$ python -q
>>> import numpy as np
>>> np.set_printoptions(suppress=True, linewidth=120)
>>> O, _ = np.linalg.qr(np.array([[1.1, -2.0, -0.4, -0.8],
...     [-2.3, -0.5, -0.8, 0.5],
...     [-0.4, 0.3, -2.0, -1.4],
...     [-1.0, 1.4, 0.4, -2.0]]))
>>> V, _ = np.linalg.qr(np.array([[-1.4, 1.1, 0.0, -3.1, -3.0],
...     [2.5, 2.2, 0.2, 1.7, 0.4],
...     [-0.7, 1.0, 0.1, 0.1, -0.8],
...     [0.7, -0.2, -0.5, -1.4, -0.1],
...     [0.3, 0.3, 0.1, 1.8, 0.7]]))
>>> s = 20 * 0.9 ** np.arange(4)
>>> m1 = O[:, :4] * s @ V[:4]
>>> print(m1.round(3))
[[ -4.458  14.011   6.438  -6.007  -1.789]
 [-16.242  -6.2     4.612   4.03    5.975]
 [  3.631   5.678   1.109  10.966   9.923]
 [  5.561  -8.195  12.692   0.426   1.397]]
>>> rng = np.random.default_rng(46)
>>> out = m1 + rng.integers(-2, 3, (4, 1)) @ rng.integers(-2, 3, (1, 5))
>>> print(out.round(3))
[[ -4.458  14.011   6.438  -6.007  -1.789]
 [-16.242  -8.2     2.612   6.03    1.975]
 [  3.631   6.678   2.109   9.966  11.923]
 [  5.561  -6.195  14.692  -1.574   5.397]]
>>> print(np.round(np.linalg.svd(out - m1, compute_uv=False), 3) + 0)
[7.937 0.    0.    0.   ]
>>> print(np.round(out - m1, 3))
[[ 0.  0.  0.  0.  0.]
 [ 0. -2. -2.  2. -4.]
 [ 0.  1.  1. -1.  2.]
 [ 0.  2.  2. -2.  4.]]
>>> out = np.array([[2, -1], [-2, 1]])
>>> Z = np.kron(out, m1)
>>> print(np.round(np.linalg.norm(Z, 2), 3), round(np.linalg.norm(out, 2) * np.linalg.norm(m1, 2), 3))
63.246 63.246
>>> print(Z.shape)
(8, 10)
>>> cov = m1.T @ m1
>>> print(np.allclose(cov, cov.T))
True
>>> print(np.linalg.matrix_rank(cov))
4
>>> print(np.round(np.linalg.svd(m1, compute_uv=False) ** 2, 3))
[400.    324.    262.44  212.576]
>>> print(round(float(np.trace(cov)), 3), round(float((m1 ** 2).sum()), 3))
1199.016 1199.016
